$ ipython --no-banner

In [1]: import numpy as np

In [2]: import numpy.linalg as la

In [3]: np.set_printoptions(precision=2, suppress=True, linewidth=200)

In [4]: def rnd(a):
   ...:     return np.round(a, 2) + 0
   ...: 

In [5]: mat = np.load("out16.npy")

In [6]: print(mat)
[[-0.98 -5.    2.   -5.   -2.  ]
 [ 3.   -4.98  4.    1.   -3.  ]
 [ 0.   -4.   -4.98 -1.    5.  ]
 [ 3.    4.   -1.    1.02  5.  ]
 [-1.   -5.    2.   -5.   -1.98]]

In [7]: mat.inv()
Traceback (most recent call last):
  Cell In[7], line 1
    mat.inv()
AttributeError: 'numpy.ndarray' object has no attribute 'inv'


In [8]: print(np.allclose(mat @ mat.T, mat.T @ mat))
False

In [9]: assert mat == mat.T
Traceback (most recent call last):
  Cell In[9], line 1
    assert mat == mat.T
ValueError: The truth value of an array with more than one element is ambiguous. Use a.any() or a.all()


In [10]: print(np.allclose(mat, mat.T))
False

In [11]: print((mat + mat.T) / 2)
[[-0.98 -1.    1.   -1.   -1.5 ]
 [-1.   -4.98  0.    2.5  -4.  ]
 [ 1.    0.   -4.98 -1.    3.5 ]
 [-1.    2.5  -1.    1.02  0.  ]
 [-1.5  -4.    3.5   0.   -1.98]]

In [12]: print(rnd(np.abs(la.eigvals(mat)).max()))
6.64

In [13]: print((mat - mat.T) / 2)
[[ 0.  -4.   1.  -4.  -0.5]
 [ 4.   0.   4.  -1.5  1. ]
 [-1.  -4.   0.   0.   1.5]
 [ 4.   1.5  0.   0.   5. ]
 [ 0.5 -1.  -1.5 -5.   0. ]]

In [14]: print(rnd(np.trace(mat)))
-11.9

In [15]: X = np.load("arr.npy")

In [16]: print(X)
[[ 3 -5  2  2]
 [ 8  0  7  7]
 [ 8  0  7  7]
 [ 3 -5  2  2]
 [ 2 -6  1  1]
 [ 3 -5  2  2]]

In [17]: # rank 2

In [18]: Uu, sv, VT = la.svd(X)

In [19]: vecs = VT[:(sv > 1e-8).sum()]

In [20]: rng = np.random.default_rng(56557)

In [21]: x = X[4] + -2 * X[2] + rng.integers(2) * np.eye(4)[2]

In [22]: print(x)
[-14.  -6. -13. -13.]

In [23]: print(rnd(np.diag(vecs.T @ vecs)))
[0.4  0.99 0.3  0.3 ]

In [24]: print(la.matrix_rank(np.vstack([X, x])))
2

In [25]: W0 = np.load("sample2.npy")

In [26]: print(W0)
[[ 2.61 -1.44 -0.29]
 [-2.47 -0.28 -1.68]
 [-0.94 -0.66  2.77]
 [ 0.52  1.88 -2.28]
 [-1.51  1.89 -1.78]
 [ 0.59  1.7   2.4 ]
 [ 0.07 -1.44 -2.63]
 [ 1.73 -2.28 -0.89]
 [ 0.99 -2.49  1.35]
 [ 2.03  1.03  1.95]]

In [27]: r0, r1 = W0[4], W0[9]

In [28]: print(rnd(r0 @ r0))
9.02

In [29]: print(rnd(r0 @ r1))
-4.59

In [30]: p = (r0 @ r1) / (r0 @ r0) * r0

In [31]: print(la.matrix_rank(np.outer(r0, r1)))
1

In [32]: print(rnd(p))
[ 0.77 -0.96  0.91]

In [33]: print(rnd(r1 - p))
[1.26 1.99 1.04]

In [34]: print(rnd(np.outer(r0, r1)))
[[-3.07 -1.56 -2.94]
 [ 3.84  1.95  3.69]
 [-3.61 -1.83 -3.47]]

In [35]: print(rnd(la.norm(r0 + r1) ** 2 + la.norm(r0 - r1) ** 2))
36.01

In [36]: cen = (W0 - W0.mean(axis=0)) / W0.std(axis=0)

In [37]: print(rnd(cen.std(axis=0)))
[1. 1. 1.]

In [38]: beta = la.lstsq(np.delete(cen, 1, axis=1), cen[:, 1])[0]

In [39]: print(rnd(beta))
[-0.3   0.07]

In [40]: Y = np.c_[W0[:, :1] @ np.array([[2]]), np.array([3, 1, -1, -2, 2, -3, 2, 2, 3, 2])]

In [41]: print(Y)
[[ 5.22  3.  ]
 [-4.94  1.  ]
 [-1.88 -1.  ]
 [ 1.04 -2.  ]
 [-3.02  2.  ]
 [ 1.18 -3.  ]
 [ 0.14  2.  ]
 [ 3.46  2.  ]
 [ 1.98  3.  ]
 [ 4.06  2.  ]]

In [42]: print(rnd(la.norm(Y - W0 @ la.lstsq(W0, Y)[0], axis=0)))
[0.   5.11]

In [43]: print(la.matrix_rank(Y))
2

In [44]: print(la.matrix_rank(np.c_[W0, Y]))
4

In [45]: print(rnd(la.norm(la.qr(W0)[0].T @ Y, axis=0) ** 2 / ((Y ** 2).sum(axis=0) + 1e-12)))
[1.   0.47]

In [46]: q, _ = la.qr(np.array([[0.1], [1.4], [0.0]]))

In [47]: feats = q @ q.T

In [48]: print(rnd(feats))
[[0.01 0.07 0.  ]
 [0.07 0.99 0.  ]
 [0.   0.   0.  ]]

In [49]: print(rnd(np.sort(la.eigvals(feats).real)))
[0. 0. 1.]

In [50]: print(rnd(feats @ feats))
[[0.01 0.07 0.  ]
 [0.07 0.99 0.  ]
 [0.   0.   0.  ]]
